% ipython --no-banner

In [1]: import numpy as np

In [2]: from numpy import linalg as LA

In [3]: np.set_printoptions(precision=2, suppress=True, linewidth=200, sign=" ")

In [4]: tidy = lambda a: np.round(a, 2) + 0

In [5]: M = np.array([[0, 0, 1, 0], [0, 0, 0, 0], [1, 0, 0, 0], [0, 0, 0, 0]])

In [6]: tidy(np.trace(LA.pinv(M) @ M))
Out[6]: np.float64(2.0)

In [7]: tidy(M @ LA.pinv(M) @ M)
Out[7]: 
array([[ 0.,  0.,  1.,  0.],
       [ 0.,  0.,  0.,  0.],
       [ 1.,  0.,  0.,  0.],
       [ 0.,  0.,  0.,  0.]])

In [8]: Uu, sv, vt = LA.svd(M)

In [9]: V = vt[:(sv > 1e-8).sum()]

In [10]: rng = np.random.default_rng(5106)

In [11]: x0 = M[0] + 3 * M[1] + rng.integers(2) * np.eye(4)[2]

In [12]: x0
Out[12]: array([ 0.,  0.,  1.,  0.])

In [13]: np.allclose(V.T @ V @ x0, x0)
Out[13]: True

In [14]: LA.matrix_rank(np.vstack([M, x0]))
Out[14]: np.int64(2)

In [15]: V.T @ V
Out[15]: 
array([[ 1.,  0.,  0.,  0.],
       [ 0.,  0.,  0.,  0.],
       [ 0.,  0.,  1.,  0.],
       [ 0.,  0.,  0.,  0.]])

In [16]: rank = LA.matrix_rank(M)

In [17]: rank
Out[17]: np.int64(2)

In [18]: N = LA.svd(M)[2][rank:].T

In [19]: [int(LA.matrix_rank(np.delete(M, i, axis=0))) for i in range(4)]
Out[19]: [1, 2, 1, 2]

In [20]: np.allclose(M @ N, 0)
Out[20]: True

In [21]: [int(LA.matrix_rank(M[:, :j + 1])) for j in range(4)]
Out[21]: [1, 1, 2, 2]

In [22]: (M != 0).astype(int)
Out[22]: 
array([[ 0,  0,  1,  0],
       [ 0,  0,  0,  0],
       [ 1,  0,  0,  0],
       [ 0,  0,  0,  0]])

In [23]: (LA.matrix_power((M != 0) + (M.T != 0) + np.eye(4), 4) > 0).astype(int)
Out[23]: 
array([[ 1,  0,  1,  0],
       [ 0,  1,  0,  0],
       [ 1,  0,  1,  0],
       [ 0,  0,  0,  1]])

In [24]: tidy(np.sort(LA.eigvals(M).real))
Out[24]: array([-1.,  0.,  0.,  1.])

In [25]: np.flatnonzero(LA.matrix_power((M != 0) + (M.T != 0) + np.eye(4), 4)[1])
Out[25]: array([ 1])

In [26]: m1 = np.array([[1.0, 0.7, 0.49, 0.34],
    ...:     [0.7, 1.0, 0.7, 0.49],
    ...:     [0.49, 0.7, 1.0, 0.7],
    ...:     [0.34, 0.49, 0.7, 1.0]])

In [27]: m1
Out[27]: 
array([[ 1.  ,  0.7 ,  0.49,  0.34],
       [ 0.7 ,  1.  ,  0.7 ,  0.49],
       [ 0.49,  0.7 ,  1.  ,  0.7 ],
       [ 0.34,  0.49,  0.7 ,  1.  ]])

In [28]: ev, V = LA.eigh(m1)

In [29]: tidy(LA.svd(m1, compute_uv=False))
Out[29]: array([ 2.72,  0.76,  0.32,  0.2 ])

In [30]: tidy(V.T @ V)
Out[30]: 
array([[ 1.,  0.,  0.,  0.],
       [ 0.,  1.,  0.,  0.],
       [ 0.,  0.,  1.,  0.],
       [ 0.,  0.,  0.,  1.]])

In [31]: tidy(ev)
Out[31]: array([ 0.2 ,  0.32,  0.76,  2.72])

In [32]: np.abs(V[:, -1]).round(6).argmax()
Out[32]: np.int64(1)

In [33]: np.unique(ev.round(6) + 0, return_counts=True)[1]
Out[33]: array([ 1,  1,  1,  1])

In [34]: tidy(V.T @ m1 @ V)
Out[34]: 
array([[ 0.2 ,  0.  ,  0.  ,  0.  ],
       [ 0.  ,  0.32,  0.  ,  0.  ],
       [ 0.  ,  0.  ,  0.76,  0.  ],
       [ 0.  ,  0.  ,  0.  ,  2.72]])

In [35]: cov = m1.T @ m1

In [36]: tidy(np.diag(cov))
Out[36]: array([ 1.85,  2.22,  2.22,  1.85])

In [37]: (m1 @ m1.T).shape
Out[37]: (4, 4)

In [38]: tidy(cov)
Out[38]: 
array([[ 1.85,  1.91,  1.71,  1.37],
       [ 1.91,  2.22,  2.09,  1.71],
       [ 1.71,  2.09,  2.22,  1.91],
       [ 1.37,  1.71,  1.91,  1.85]])

In [39]: idx = rng.permutation(4)

In [40]: A2 = m1[:, idx] * rng.choice([-1, 1], 4)

In [41]: A2
Out[41]: 
array([[-0.34, -0.7 ,  0.49, -1.  ],
       [-0.49, -1.  ,  0.7 , -0.7 ],
       [-0.7 , -0.7 ,  1.  , -0.49],
       [-1.  , -0.49,  0.7 , -0.34]])

In [42]: Uu, _, vt = LA.svd(m1.T @ A2)

In [43]: tidy(LA.lstsq(m1, A2)[0])
Out[43]: 
array([[ 0.,  0.,  0., -1.],
       [ 0., -1.,  0.,  0.],
       [ 0.,  0.,  1.,  0.],
       [-1.,  0.,  0.,  0.]])

In [44]: tidy(LA.det(2 * m1)), tidy(LA.det(m1))
Out[44]: (np.float64(2.12), np.float64(0.13))

In [45]: tidy(LA.eigvals(m1).sum().real)
Out[45]: np.float64(4.0)

In [46]: np.kron(np.eye(2, dtype=int), m1)
Out[46]: 
array([[ 1.  ,  0.7 ,  0.49,  0.34,  0.  ,  0.  ,  0.  ,  0.  ],
       [ 0.7 ,  1.  ,  0.7 ,  0.49,  0.  ,  0.  ,  0.  ,  0.  ],
       [ 0.49,  0.7 ,  1.  ,  0.7 ,  0.  ,  0.  ,  0.  ,  0.  ],
       [ 0.34,  0.49,  0.7 ,  1.  ,  0.  ,  0.  ,  0.  ,  0.  ],
       [ 0.  ,  0.  ,  0.  ,  0.  ,  1.  ,  0.7 ,  0.49,  0.34],
       [ 0.  ,  0.  ,  0.  ,  0.  ,  0.7 ,  1.  ,  0.7 ,  0.49],
       [ 0.  ,  0.  ,  0.  ,  0.  ,  0.49,  0.7 ,  1.  ,  0.7 ],
       [ 0.  ,  0.  ,  0.  ,  0.  ,  0.34,  0.49,  0.7 ,  1.  ]])

In [47]: tidy(LA.det(m1.T))
Out[47]: np.float64(0.13)

In [48]: np.einsum("ii->", m1)
Out[48]: np.float64(4.0)

In [49]: tidy(np.poly(m1))
Out[49]: array([ 1.  , -4.  ,  3.93, -1.3 ,  0.13])

In [50]: mat = np.load("block11.npy")

In [51]: mat
Out[51]: 
array([[-4, -3, -8, -7],
       [ 4,  5,  0,  1],
       [ 7,  8,  3,  4],
       [ 7,  8,  3,  4]])

In [52]: tidy(LA.det(mat))
Out[52]: np.float64(0.0)

In [53]: mat @ mat
Out[53]: 
array([[-101, -123,  -13,  -35],
       [  11,   21,  -29,  -19],
       [  53,   75,  -35,  -13],
       [  53,   75,  -35,  -13]])

In [54]: tidy(np.sort(np.abs(LA.eigvals(mat))))
Out[54]: array([ 0. ,  0. ,  9.8,  9.8])

In [55]: np.allclose(mat @ mat.T, mat.T @ mat)
Out[55]: False

In [56]: LA.matrix_power(mat, 2)
Out[56]: 
array([[-101, -123,  -13,  -35],
       [  11,   21,  -29,  -19],
       [  53,   75,  -35,  -13],
       [  53,   75,  -35,  -13]])

In [57]: (mat + mat.T) / 2
Out[57]: 
array([[-4. ,  0.5, -0.5,  0. ],
       [ 0.5,  5. ,  4. ,  4.5],
       [-0.5,  4. ,  3. ,  3.5],
       [ 0. ,  4.5,  3.5,  4. ]])

In [58]: Uu, sv, vt = LA.svd(mat, full_matrices=False)

In [59]: tidy(vt @ vt.T)
Out[59]: 
array([[ 1.,  0.,  0.,  0.],
       [ 0.,  1.,  0.,  0.],
       [ 0.,  0.,  1.,  0.],
       [ 0.,  0.,  0.,  1.]])

In [60]: tidy(np.cumsum(sv ** 2) / np.sum(sv ** 2))
Out[60]: array([ 0.88,  1.  ,  1.  ,  1.  ])

In [61]: tidy(Uu.T @ Uu)
Out[61]: 
array([[ 1.,  0.,  0.,  0.],
       [ 0.,  1.,  0.,  0.],
       [ 0.,  0.,  1.,  0.],
       [ 0.,  0.,  0.,  1.]])

In [62]: tidy(np.abs(vt[0]))
Out[62]: array([ 0.56,  0.61,  0.37,  0.42])

In [63]: tidy(sv / sv[0])
Out[63]: array([ 1.  ,  0.37,  0.  ,  0.  ])

In [64]: np.allclose(Uu * sv @ vt, mat)
Out[64]: True
